$ python3 -q
>>> import numpy as np
>>> np.set_printoptions(precision=2, suppress=True, linewidth=200)
>>> rd = lambda a: np.round(a, 2) + 0
>>> feats = np.loadtxt("block18.csv", delimiter=",")
>>> feats
array([[  0.08,   7.22,  -1.81,  -2.67],
       [ -0.88,  -1.58,   1.05,   1.61],
       [ -0.6 ,  -9.91,   1.19,   3.91],
       [ -1.  ,  -8.7 ,   2.78,   4.3 ],
       [  0.3 ,  -1.21,  -3.38,  -0.73],
       [  1.69,  -0.31,   0.19,  -1.65],
       [ -0.71,  -9.9 ,  -0.56,   3.59],
       [ -1.49,  -8.72,  -6.17,   2.79],
       [ -0.31,  -6.64,   2.6 ,   2.87],
       [ -1.58,  -3.58,   1.2 ,   3.  ],
       [  0.6 ,  -5.12,   1.55,   1.29],
       [ -0.63,   1.22,  -1.99,  -0.2 ],
       [ -1.7 ,  -7.49,  -1.  ,   3.79],
       [ -1.12,  -5.4 ,  -2.96,   2.12],
       [ -1.8 ,  -3.63,  -2.4 ,   2.42],
       [  0.97,   1.49,   0.83,  -1.31],
       [ -0.6 ,   1.2 ,  -1.98,  -0.18],
       [ -0.24,   8.36,   1.59,  -1.95],
       [  0.21,  -8.42,  -1.59,   2.02],
       [ -0.59, -10.46,  -3.2 ,   3.11],
       [  0.11,  -3.89,   1.43,   1.37],
       [ -0.17, -11.09,  -0.37,   3.46],
       [  1.2 ,  -3.  ,  -0.38,  -0.42],
       [  1.01,   6.  ,   5.59,  -1.61],
       [  2.99,   4.51,   2.36,  -3.9 ]])
>>> hat = feats @ np.linalg.solve(feats.T @ feats, feats.T)
>>> rd(np.trace(hat))
np.float64(4.0)
>>> rd(np.diag(hat))
array([0.11, 0.06, 0.15, 0.2 , 0.18, 0.27, 0.13, 0.28, 0.29, 0.15, 0.08, 0.12, 0.12, 0.08, 0.11, 0.16, 0.05, 0.13, 0.2 , 0.27, 0.06, 0.14, 0.11, 0.21, 0.34])
>>> rd(np.linalg.eigvalsh(hat))
array([0., 0., 0., 0., 0., 0., 0., 0., 0., 0., 0., 0., 0., 0., 0., 0., 0., 0., 0., 0., 0., 1., 1., 1., 1.])
>>> rd(hat @ feats[:, 3])
array([-2.67,  1.61,  3.91,  4.3 , -0.73, -1.65,  3.59,  2.79,  2.87,  3.  ,  1.29, -0.2 ,  3.79,  2.12,  2.42, -1.31, -0.18, -1.95,  2.02,  3.11,  1.37,  3.46, -0.42, -1.61, -3.9 ])
>>> z = feats[:, 0] > np.median(feats[:, 0])
>>> f = feats[z].mean(axis=0) - feats[~z].mean(axis=0)
>>> ((feats - feats.mean(axis=0)) @ f > 0).astype(int)
array([1, 1, 0, 0, 1, 1, 0, 0, 0, 0, 0, 1, 0, 0, 0, 1, 1, 1, 0, 0, 0, 0, 1, 1, 1])
>>> rd(np.linalg.norm(feats))
np.float64(37.3)
>>> feats.shape
(25, 4)
>>> feats.sum(axis=0)
array([ -4.26, -79.05,  -5.43,  27.03])
>>> np.zeros(25, 4)
Traceback (most recent call last):
  File "<python-input-16>", line 1, in <module>
    np.zeros(25, 4)
    ~~~~~~~~^^^^^^^
TypeError: Cannot interpret '4' as a data type
>>> np.count_nonzero(feats)
np.int64(100)
>>> np.abs(feats).max()
np.float64(11.09)
